$ python3 -q
>>> import numpy as np
>>> np.set_printoptions(precision=2, suppress=True, linewidth=100, floatmode="fixed")
>>> X = np.load("run18.npy")
>>> X
array([[ 0, -4,  5,  3],
       [ 0,  0,  3,  4],
       [ 0,  0,  0,  1],
       [ 0,  0,  0,  0]])
>>> U, s, vt = np.linalg.svd(X)
>>> np.argmax(s[:-1] / (s[1:] + 1e-6)) + 1
np.int64(3)
>>> s
array([8.22, 2.86, 0.51, 0.00])
>>> M2 = U[:, :3] @ np.diag(s[:3]) @ vt[:3]
>>> np.round(np.abs(X - M2).max(), 2)
np.float64(0.0)
>>> M2.round(2) + 0
array([[ 0.00, -4.00,  5.00,  3.00],
       [ 0.00,  0.00,  3.00,  4.00],
       [ 0.00,  0.00,  0.00,  1.00],
       [ 0.00,  0.00,  0.00,  0.00]])
>>> round(np.linalg.norm(X - M2, 2), 2), s[3]
(np.float64(0.0), np.float64(0.0))
>>> F = np.load("data.npy")
>>> F
array([[ 0, -1,  0,  0],
       [ 0,  0,  0,  0],
       [ 1,  0, -2,  0]])
>>> x = np.array([3, 2, -5, -3])
>>> a = np.maximum(F @ x, 0)
>>> np.tanh(F @ x)
array([-0.96,  0.00,  1.00])
>>> F * (a > 1e-9)[:, None]
array([[ 0,  0,  0,  0],
       [ 0,  0,  0,  0],
       [ 1,  0, -2,  0]])
>>> np.flatnonzero(a > 1e-9)
array([2])
>>> a
array([ 0,  0, 13])
>>> np.linalg.cond(F) > 100
np.True_
>>> np.linalg.matrix_rank(F, rtol=0.1)
np.int64(2)
>>> np.argsort(-np.linalg.norm(F, axis=0).round(6), kind="stable")[:3]
array([2, 0, 1])
>>> [round(float(x), 2) for x in np.linalg.svd(F, compute_uv=False)[:3]]
[2.24, 1.0, 0.0]
>>> rk = np.linalg.matrix_rank(F)
>>> rk
np.int64(2)
>>> N = np.linalg.svd(F)[2][rk:].T
>>> np.linalg.matrix_rank(F.T @ F), np.linalg.matrix_rank(F @ F.T)
(np.int64(2), np.int64(2))
>>> N @ N.T
array([[0.80, 0.00, 0.40, 0.00],
       [0.00, 0.00, 0.00, 0.00],
       [0.40, 0.00, 0.20, 0.00],
       [0.00, 0.00, 0.00, 1.00]])
>>> [int(np.linalg.matrix_rank(F[:, :j + 1])) for j in range(4)]
[1, 2, 2, 2]
>>> [int(np.linalg.matrix_rank(np.delete(F, i, axis=0))) for i in range(3)]
[1, 2, 1]
>>> np.allclose(F @ N, 0)
True
>>> [int(np.linalg.matrix_rank(F[:i])) for i in range(1, len(F) + 1)]
[1, 1, 2]
